$ python -q
>>> import numpy as np
>>> np.set_printoptions(suppress=True, linewidth=100)
>>> rd = lambda a: np.round(a, 2) + 0
>>> F = np.loadtxt("case12.csv", delimiter=",")
>>> print(rd(F))
[[ -1.27   0.18  -2.02  -1.21  -1.8    1.77   3.9    2.19  -0.71]
 [ -6.8    3.73  -0.69   4.29  -3.43  -2.11   3.25   4.42  -4.22]
 [ -5.31  -0.24  -2.07  -0.71  -2.23  -0.07  -0.62   1.83   3.25]
 [ -1.37  -1.88  -6.3   -2.68   0.05   0.6   -2.55   4.43   2.93]
 [ -2.75   1.03 -10.13   2.26   0.95  -3.45  -4.85  11.16  -3.54]
 [ -2.53  -0.43  -5.18  -0.86  -0.7   -0.14  -1.13   4.75   0.81]
 [ -0.17  -1.14  -4.17  -2.59  -0.69   1.9    1.52   3.03   0.9 ]
 [  1.54  -2.35  -5.32  -4.25   0.11   2.79   0.87   2.97   2.05]
 [ -6.67   1.51  -0.47   1.43  -3.22  -0.82   1.38   1.98   0.73]
 [ -2.91  -0.67  -2.43  -1.75  -1.74   1.17   0.99   1.76   2.33]
 [ -1.92  -0.15  -2.35  -1.37  -1.71   1.44   2.57   2.2    0.44]]
>>> # looks like rank 4
>>> W1 = np.array([[-1, 0],
...     [2, -2],
...     [3, -3],
...     [-3, -1],
...     [0, 0],
...     [1, -2],
...     [-2, -3],
...     [3, 1],
...     [2, -2]])
>>> c = np.array([-9, 3])
>>> act = np.maximum(F @ W1 + c, 0)
>>> print(np.linalg.matrix_rank(act))
2
>>> C = np.array([[3, 2, -2], [-1, 0, -1]])
>>> print(W1 @ C)
[[-3 -2  2]
 [ 8  4 -2]
 [12  6 -3]
 [-8 -6  7]
 [ 0  0  0]
 [ 5  2  0]
 [-3 -4  7]
 [ 8  6 -7]
 [ 8  4 -2]]
>>> U, sigma, VT = np.linalg.svd(F)
>>> evecs = VT[:(sigma > 1e-8).sum()]
>>> rng = np.random.default_rng(2385)
>>> x = F[7] + -1 * F[3] + rng.integers(2) * np.eye(9)[2]
>>> print(rd(x))
[ 2.92 -0.47  1.98 -1.57  0.06  2.18  3.42 -1.45 -0.87]
>>> print(rd(np.diag(evecs.T @ evecs)))
[0.72 0.14 0.54 0.34 0.22 0.25 0.72 0.49 0.58]
>>> print(rd(np.linalg.norm(x - evecs.T @ evecs @ x)))
0.67
>>> print(np.allclose(evecs.T @ evecs @ x, x))
False
>>> U, sigma, VT = np.linalg.svd(F)
>>> print(rd(sigma))
[22.52 14.65 11.67  7.17  0.    0.    0.    0.    0.  ]
>>> M2 = U[:, :4] @ np.diag(sigma[:4]) @ VT[:4]
>>> print(rd(np.abs(F - M2).max()))
0.0
>>> print(rd(M2))
[[ -1.27   0.18  -2.02  -1.21  -1.8    1.77   3.9    2.19  -0.71]
 [ -6.8    3.73  -0.69   4.29  -3.43  -2.11   3.25   4.42  -4.22]
 [ -5.31  -0.24  -2.07  -0.71  -2.23  -0.07  -0.62   1.83   3.25]
 [ -1.37  -1.88  -6.3   -2.68   0.05   0.6   -2.55   4.43   2.93]
 [ -2.75   1.03 -10.13   2.26   0.95  -3.45  -4.85  11.16  -3.54]
 [ -2.53  -0.43  -5.18  -0.86  -0.7   -0.14  -1.13   4.75   0.81]
 [ -0.17  -1.14  -4.17  -2.59  -0.69   1.9    1.52   3.03   0.9 ]
 [  1.54  -2.35  -5.32  -4.25   0.11   2.79   0.87   2.97   2.05]
 [ -6.67   1.51  -0.47   1.43  -3.22  -0.82   1.38   1.98   0.73]
 [ -2.91  -0.67  -2.43  -1.75  -1.74   1.17   0.99   1.76   2.33]
 [ -1.92  -0.15  -2.35  -1.37  -1.71   1.44   2.57   2.2    0.44]]
>>> K = np.loadtxt("layer1.csv", delimiter=",")
>>> print(K)
[[ 2.  0.  0.  2.  0.  1.]
 [ 4.  2.  0.  5.  2.  1.]
 [ 7.  3.  1.  7.  5.  3.]
 [ 9.  4.  2.  9.  6.  4.]
 [11.  4.  3. 10.  7.  6.]
 [12.  6.  6. 10.  7.  7.]
 [13.  7.  8. 13.  7.  7.]
 [16.  7.  9. 14. 10. 10.]
 [18. 10. 12. 14. 13. 10.]
 [20. 12. 15. 14. 15. 13.]
 [21. 15. 16. 15. 16. 13.]]
>>> q, r_ = np.linalg.qr(K)
>>> print(rd(q.T @ q))
[[1. 0. 0. 0. 0. 0.]
 [0. 1. 0. 0. 0. 0.]
 [0. 0. 1. 0. 0. 0.]
 [0. 0. 0. 1. 0. 0.]
 [0. 0. 0. 0. 1. 0.]
 [0. 0. 0. 0. 0. 1.]]
>>> print(q.shape, r_.shape)
(11, 6) (6, 6)
>>> print(rd(abs(r_[0, 0])), rd(np.linalg.norm(K[:, 0])))
44.78 44.78
>>> print(rd(np.trace(q @ q.T)))
6.0
>>> M2 = np.c_[K[:, :1] @ np.array([[-1]]), np.array([0, 0, 0, 1, 1, 2, 0, 0, 0, 0, 0])]
>>> print(M2)
[[ -2.   0.]
 [ -4.   0.]
 [ -7.   0.]
 [ -9.   1.]
 [-11.   1.]
 [-12.   2.]
 [-13.   0.]
 [-16.   0.]
 [-18.   0.]
 [-20.   0.]
 [-21.   0.]]
>>> print(rd(np.linalg.norm(np.linalg.qr(K)[0].T @ M2, axis=0) ** 2 / ((M2 ** 2).sum(axis=0) + 1e-12)))
[1.   0.66]
>>> print(np.linalg.matrix_rank(np.c_[K, M2]))
7
>>> print(rd(np.linalg.norm(M2 - K @ np.linalg.lstsq(K, M2)[0], axis=0)))
[0.   1.43]
>>> x = np.array([0, -1, 3, 0, 0, 3])
>>> target = K @ x
>>> print(rd(np.linalg.pinv(K) @ K))
[[1. 0. 0. 0. 0. 0.]
 [0. 1. 0. 0. 0. 0.]
 [0. 0. 1. 0. 0. 0.]
 [0. 0. 0. 1. 0. 0.]
 [0. 0. 0. 0. 1. 0.]
 [0. 0. 0. 0. 0. 1.]]
>>> print(rd(np.linalg.lstsq(K, target)[0]))
[ 0. -1.  3.  0.  0.  3.]
>>> print(target)
[ 3.  1.  9. 14. 23. 33. 38. 50. 56. 72. 72.]
>>> target = target + 0.3 * rng.normal(size=11)
>>> print(rd(target))
[ 2.76  1.29  8.94 13.86 23.35 32.94 38.   50.16 55.97 71.56 71.73]
>>> c, *_ = np.linalg.lstsq(K, target)
>>> print(rd(K.T @ (target - K @ c)))
[0. 0. 0. 0. 0. 0.]
>>> print(c.round())
[-0. -1.  3.  0.  0.  3.]
>>> print([round(float(np.linalg.norm(np.linalg.solve(K.T @ K + lam * np.eye(6), K.T @ target))), 2) for lam in (0, 1, 10, 100)])
[4.41, 3.97, 2.97, 1.97]
>>> print(rd(np.linalg.norm(target - K @ c)))
0.56
>>> hat = K @ np.linalg.solve(K.T @ K, K.T)
>>> print(rd(hat @ K[:, 4]))
[ 0.  2.  5.  6.  7.  7.  7. 10. 13. 15. 16.]
>>> print(rd(np.diag(hat)))
[0.45 0.3  0.34 0.34 0.41 0.53 0.81 0.65 0.91 0.46 0.82]
>>> print(np.allclose(hat @ hat, hat))
True
>>> u = np.array([-9, -9, -2, 4, 9, 4, 7, -1, 4, 9]) + 0.5
>>> M = np.eye(10) - 2 * np.outer(u, u) / (u @ u)
>>> print(rd(M))
[[ 0.67 -0.33 -0.06  0.17  0.36  0.17  0.29 -0.02  0.17  0.36]
 [-0.33  0.67 -0.06  0.17  0.36  0.17  0.29 -0.02  0.17  0.36]
 [-0.06 -0.06  0.99  0.03  0.06  0.03  0.05  0.    0.03  0.06]
 [ 0.17  0.17  0.03  0.91 -0.19 -0.09 -0.15  0.01 -0.09 -0.19]
 [ 0.36  0.36  0.06 -0.19  0.59 -0.19 -0.32  0.02 -0.19 -0.41]
 [ 0.17  0.17  0.03 -0.09 -0.19  0.91 -0.15  0.01 -0.09 -0.19]
 [ 0.29  0.29  0.05 -0.15 -0.32 -0.15  0.75  0.02 -0.15 -0.32]
 [-0.02 -0.02  0.    0.01  0.02  0.01  0.02  1.    0.01  0.02]
 [ 0.17  0.17  0.03 -0.09 -0.19 -0.09 -0.15  0.01  0.91 -0.19]
 [ 0.36  0.36  0.06 -0.19 -0.41 -0.19 -0.32  0.02 -0.19  0.59]]
>>> x = np.array([-3, 5, 1, -4, -2, 6, 1, 9, -4, -4])
>>> print(rd(np.sort(np.abs(np.degrees(np.angle(np.linalg.eigvals(M)))))))
[  0.   0.   0.   0.   0.   0.   0.   0.   0. 180.]
>>> print(rd(np.linalg.norm(x)), rd(np.linalg.norm(M @ x)))
14.32 14.32
>>> print(rd(np.linalg.inv(M)))
[[ 0.67 -0.33 -0.06  0.17  0.36  0.17  0.29 -0.02  0.17  0.36]
 [-0.33  0.67 -0.06  0.17  0.36  0.17  0.29 -0.02  0.17  0.36]
 [-0.06 -0.06  0.99  0.03  0.06  0.03  0.05  0.    0.03  0.06]
 [ 0.17  0.17  0.03  0.91 -0.19 -0.09 -0.15  0.01 -0.09 -0.19]
 [ 0.36  0.36  0.06 -0.19  0.59 -0.19 -0.32  0.02 -0.19 -0.41]
 [ 0.17  0.17  0.03 -0.09 -0.19  0.91 -0.15  0.01 -0.09 -0.19]
 [ 0.29  0.29  0.05 -0.15 -0.32 -0.15  0.75  0.02 -0.15 -0.32]
 [-0.02 -0.02  0.    0.01  0.02  0.01  0.02  1.    0.01  0.02]
 [ 0.17  0.17  0.03 -0.09 -0.19 -0.09 -0.15  0.01  0.91 -0.19]
 [ 0.36  0.36  0.06 -0.19 -0.41 -0.19 -0.32  0.02 -0.19  0.59]]
>>> ev, evecs = np.linalg.eigh(M)
>>> x = np.array([3, -1, -1, -2, -2, 1, -1, -2, 1, 3])
>>> print(rd(evecs * np.abs(ev) @ evecs.T))
[[1. 0. 0. 0. 0. 0. 0. 0. 0. 0.]
 [0. 1. 0. 0. 0. 0. 0. 0. 0. 0.]
 [0. 0. 1. 0. 0. 0. 0. 0. 0. 0.]
 [0. 0. 0. 1. 0. 0. 0. 0. 0. 0.]
 [0. 0. 0. 0. 1. 0. 0. 0. 0. 0.]
 [0. 0. 0. 0. 0. 1. 0. 0. 0. 0.]
 [0. 0. 0. 0. 0. 0. 1. 0. 0. 0.]
 [0. 0. 0. 0. 0. 0. 0. 1. 0. 0.]
 [0. 0. 0. 0. 0. 0. 0. 0. 1. 0.]
 [0. 0. 0. 0. 0. 0. 0. 0. 0. 1.]]
>>> print(rd(np.linalg.eigvalsh(M[1:, 1:])))
[-0.67  1.    1.    1.    1.    1.    1.    1.    1.  ]
>>> print(rd(evecs * np.maximum(ev, 0) @ evecs.T))
[[ 0.84 -0.16 -0.03  0.09  0.18  0.09  0.14 -0.01  0.09  0.18]
 [-0.16  0.84 -0.03  0.09  0.18  0.09  0.14 -0.01  0.09  0.18]
 [-0.03 -0.03  0.99  0.02  0.03  0.02  0.03  0.    0.02  0.03]
 [ 0.09  0.09  0.02  0.95 -0.1  -0.05 -0.08  0.01 -0.05 -0.1 ]
 [ 0.18  0.18  0.03 -0.1   0.8  -0.1  -0.16  0.01 -0.1  -0.2 ]
 [ 0.09  0.09  0.02 -0.05 -0.1   0.95 -0.08  0.01 -0.05 -0.1 ]
 [ 0.14  0.14  0.03 -0.08 -0.16 -0.08  0.87  0.01 -0.08 -0.16]
 [-0.01 -0.01  0.    0.01  0.01  0.01  0.01  1.    0.01  0.01]
 [ 0.09  0.09  0.02 -0.05 -0.1  -0.05 -0.08  0.01  0.95 -0.1 ]
 [ 0.18  0.18  0.03 -0.1  -0.2  -0.1  -0.16  0.01 -0.1   0.8 ]]
>>> print(rd(x @ M @ x))
34.3
>>> M2 = M / np.linalg.norm(M, axis=1, keepdims=True)
>>> G = M2 @ M2.T
>>> print(rd(G[0]))
[1. 0. 0. 0. 0. 0. 0. 0. 0. 0.]
>>> print(np.argwhere(np.triu(np.abs(G) > 0.95, 1)))
[]
>>> print((np.abs(G) > 0.9).astype(int))
[[1 0 0 0 0 0 0 0 0 0]
 [0 1 0 0 0 0 0 0 0 0]
 [0 0 1 0 0 0 0 0 0 0]
 [0 0 0 1 0 0 0 0 0 0]
 [0 0 0 0 1 0 0 0 0 0]
 [0 0 0 0 0 1 0 0 0 0]
 [0 0 0 0 0 0 1 0 0 0]
 [0 0 0 0 0 0 0 1 0 0]
 [0 0 0 0 0 0 0 0 1 0]
 [0 0 0 0 0 0 0 0 0 1]]
>>> print(rd(np.linalg.eigvalsh(M).min()))
-1.0
>>> print(rd(np.linalg.svd(M, compute_uv=False)))
[1. 1. 1. 1. 1. 1. 1. 1. 1. 1.]
>>> print(rd(M @ M.T))
[[1. 0. 0. 0. 0. 0. 0. 0. 0. 0.]
 [0. 1. 0. 0. 0. 0. 0. 0. 0. 0.]
 [0. 0. 1. 0. 0. 0. 0. 0. 0. 0.]
 [0. 0. 0. 1. 0. 0. 0. 0. 0. 0.]
 [0. 0. 0. 0. 1. 0. 0. 0. 0. 0.]
 [0. 0. 0. 0. 0. 1. 0. 0. 0. 0.]
 [0. 0. 0. 0. 0. 0. 1. 0. 0. 0.]
 [0. 0. 0. 0. 0. 0. 0. 1. 0. 0.]
 [0. 0. 0. 0. 0. 0. 0. 0. 1. 0.]
 [0. 0. 0. 0. 0. 0. 0. 0. 0. 1.]]
>>> print(rd(M.T @ M))
[[1. 0. 0. 0. 0. 0. 0. 0. 0. 0.]
 [0. 1. 0. 0. 0. 0. 0. 0. 0. 0.]
 [0. 0. 1. 0. 0. 0. 0. 0. 0. 0.]
 [0. 0. 0. 1. 0. 0. 0. 0. 0. 0.]
 [0. 0. 0. 0. 1. 0. 0. 0. 0. 0.]
 [0. 0. 0. 0. 0. 1. 0. 0. 0. 0.]
 [0. 0. 0. 0. 0. 0. 1. 0. 0. 0.]
 [0. 0. 0. 0. 0. 0. 0. 1. 0. 0.]
 [0. 0. 0. 0. 0. 0. 0. 0. 1. 0.]
 [0. 0. 0. 0. 0. 0. 0. 0. 0. 1.]]
>>> feats = np.loadtxt("run0.csv", delimiter=",")
>>> print(feats)
[[0. 0. 0. 0. 0. 0. 0. 1. 0. 0. 0.]
 [0. 0. 1. 0. 1. 0. 1. 0. 0. 1. 0.]
 [0. 1. 0. 0. 1. 0. 0. 0. 1. 1. 0.]
 [0. 0. 0. 0. 0. 1. 0. 0. 0. 0. 1.]
 [0. 1. 1. 0. 0. 0. 1. 0. 1. 1. 0.]
 [0. 0. 0. 1. 0. 0. 0. 0. 0. 0. 1.]
 [0. 1. 0. 0. 1. 0. 0. 0. 1. 1. 0.]
 [1. 0. 0. 0. 0. 0. 0. 0. 0. 0. 0.]
 [0. 0. 1. 0. 1. 0. 1. 0. 0. 0. 0.]
 [0. 1. 1. 0. 1. 0. 1. 0. 0. 0. 0.]
 [0. 0. 0. 1. 0. 1. 0. 0. 0. 0. 0.]]
>>> # rows and columns are dependent
>>> M2 = feats + rng.integers(-2, 3, (11, 10)) @ rng.integers(-2, 3, (10, 11))
>>> print(M2)
[[  6.  -7.   0.  -6.  -7.   1.  10.   4.   3.   1.  11.]
 [  3.  -2.  15.  -3.   5.  -6.   6.   4.  -6.   7.   2.]
 [ 16.  -5.   1.  -2.  -1.  -1.  10.  -4.   9.  -1.  -3.]
 [  2.   2.  -2.   5.   1.   1.  -6.  -7.   2.  -3.  -3.]
 [ -7.   2.   5.   8.   8.  -9. -12.  -1.  -9.   2.   0.]
 [ 10.   4.  -5.  -1. -15.  -2.  -6.  -3.   0.  -4.  -4.]
 [  0.   6.  -2.   2.  -5.  -7.  -9.   3.  -4.  -1.   0.]
 [ -7.   0.  -6.  -4.  -2.  12.  -5.   3.  -2.   9.  13.]
 [  1.  -8.   1.  -5.   9.   4.  19.   2.  10.  -5.   1.]
 [ 13. -10.  -4.   9.  -6.   2.   5. -13.   8.   1.   1.]
 [  1.   7.   2.  -8.   0.   5.   8.   6.   6.  -3.   0.]]
>>> print(rd(np.linalg.svd(M2 - feats, compute_uv=False)))
[43.46 34.07 26.83 22.85 20.36 10.02  5.24  4.18  2.91  0.3   0.  ]
>>> print(np.abs(M2 - feats).sum(axis=1))
[55. 55. 55. 34. 62. 56. 41. 64. 62. 74. 46.]
>>> print(M2 - feats)
[[  6.  -7.   0.  -6.  -7.   1.  10.   3.   3.   1.  11.]
 [  3.  -2.  14.  -3.   4.  -6.   5.   4.  -6.   6.   2.]
 [ 16.  -6.   1.  -2.  -2.  -1.  10.  -4.   8.  -2.  -3.]
 [  2.   2.  -2.   5.   1.   0.  -6.  -7.   2.  -3.  -4.]
 [ -7.   1.   4.   8.   8.  -9. -13.  -1. -10.   1.   0.]
 [ 10.   4.  -5.  -2. -15.  -2.  -6.  -3.   0.  -4.  -5.]
 [  0.   5.  -2.   2.  -6.  -7.  -9.   3.  -5.  -2.   0.]
 [ -8.   0.  -6.  -4.  -2.  12.  -5.   3.  -2.   9.  13.]
 [  1.  -8.   0.  -5.   8.   4.  18.   2.  10.  -5.   1.]
 [ 13. -11.  -5.   9.  -7.   2.   4. -13.   8.   1.   1.]
 [  1.   7.   2.  -9.   0.   4.   8.   6.   6.  -3.   0.]]
